$ python -q
>>> import numpy as np
>>> np.set_printoptions(precision=3, suppress=True, linewidth=120, sign=" ")
>>> feats = np.load("block9.npy")
>>> feats
array([[  0,  -1,   5],
       [  4,   4,   9],
       [  9,   2,  13],
       [  4,  -1,  16],
       [  2,  -1,  18],
       [  1,   2,  22],
       [  5,  -3,  23],
       [  4,  -8,  21],
       [  1,  -5,  26],
       [  2,   0,  24],
       [  3,  -3,  23],
       [  4,  -6,  27],
       [  6,  -3,  32],
       [  7,  -7,  37],
       [  4,  -8,  41],
       [  5, -10,  37],
       [  1, -10,  38],
       [  4,  -6,  34],
       [  8,  -1,  35],
       [  8,   3,  32],
       [  8,  -2,  33],
       [ 11,   3,  36],
       [ 11,   3,  32],
       [ 11,  -1,  29]])
>>> # column 2 dominates
>>> out = np.c_[feats[:, :1] @ np.array([[3]]), np.array([-1, 0, -2, 2, -2, 2, -1, -2, -2, 0, -1, 1, 0, 1, -2, -2, 1, 1, 1, 2, -2, -1, 1, 0])]
>>> out
array([[ 0, -1],
       [12,  0],
       [27, -2],
       [12,  2],
       [ 6, -2],
       [ 3,  2],
       [15, -1],
       [12, -2],
       [ 3, -2],
       [ 6,  0],
       [ 9, -1],
       [12,  1],
       [18,  0],
       [21,  1],
       [12, -2],
       [15, -2],
       [ 3,  1],
       [12,  1],
       [24,  1],
       [24,  2],
       [24, -2],
       [33, -1],
       [33,  1],
       [33,  0]])
>>> np.linalg.matrix_rank(np.c_[feats, out])
np.int64(4)
>>> np.round(np.linalg.norm(out - feats @ np.linalg.lstsq(feats, out)[0], axis=0), 3) + 0
array([ 0.   ,  6.508])
>>> np.linalg.norm(np.linalg.qr(feats)[0].T @ out, axis=0) ** 2 / ((out ** 2).sum(axis=0) + 1e-12)
array([ 1.   ,  0.153])
>>> np.round(np.linalg.lstsq(feats, out[:, 0])[0], 3) + 0
array([ 3.,  0.,  0.])
>>> Xs = feats - feats.mean(axis=0)
>>> left, s, Vt = np.linalg.svd(Xs, full_matrices=False)
>>> s
array([ 47.521,  21.348,   9.621])
>>> Vt[0] * np.sign(Vt[0, np.abs(Vt[0]).argmax()])
array([ 0.119, -0.212,  0.97 ])
>>> np.round(Xs.mean(axis=0), 3) + 0
array([ 0.,  0.,  0.])
>>> s ** 2 / (s ** 2).sum()
array([ 0.805,  0.162,  0.033])
>>> Z = feats[[21, 15]].astype(float)
>>> for _ in range(7):
...     labels = np.linalg.norm(feats[:, None] - Z, axis=-1).argmin(axis=1)
...     Z = np.array([feats[labels == j].mean(axis=0) for j in range(2)])
... 
>>> labels
array([ 0,  0,  0,  0,  0,  0,  0,  0,  0,  0,  0,  1,  1,  1,  1,  1,  1,  1,  1,  1,  1,  1,  1,  1])
>>> np.bincount(labels)
array([ 11,  13])
>>> np.abs(Z[1] - Z[0]).argmax()
np.int64(2)
>>> arr = np.loadtxt("mat.csv", delimiter=",")
>>> arr
array([[ 2.,  0.,  0.,  0.,  0.,  0.],
       [ 0.,  1.,  0.,  0.,  0.,  0.],
       [ 0.,  0.,  0.,  0.,  0.,  0.],
       [ 0.,  0.,  0.,  3.,  0.,  0.],
       [ 0.,  0.,  0.,  0.,  3.,  0.],
       [ 0.,  0.,  0.,  0.,  0.,  2.]])
>>> # symmetric
>>> w, V = np.linalg.eigh(arr)
>>> np.linalg.eigvalsh(arr + -3 * np.eye(6))
array([-3., -2., -1., -1.,  0.,  0.])
>>> (w > 1e-8).sum(), (w < -1e-8).sum()
(np.int64(5), np.int64(0))
>>> np.linalg.svd(arr, compute_uv=False)
array([ 3.,  3.,  2.,  2.,  1.,  0.])
>>> V @ np.diag(w) @ V.T
array([[ 2.,  0.,  0.,  0.,  0.,  0.],
       [ 0.,  1.,  0.,  0.,  0.,  0.],
       [ 0.,  0.,  0.,  0.,  0.,  0.],
       [ 0.,  0.,  0.,  3.,  0.,  0.],
       [ 0.,  0.,  0.,  0.,  3.,  0.],
       [ 0.,  0.,  0.,  0.,  0.,  2.]])
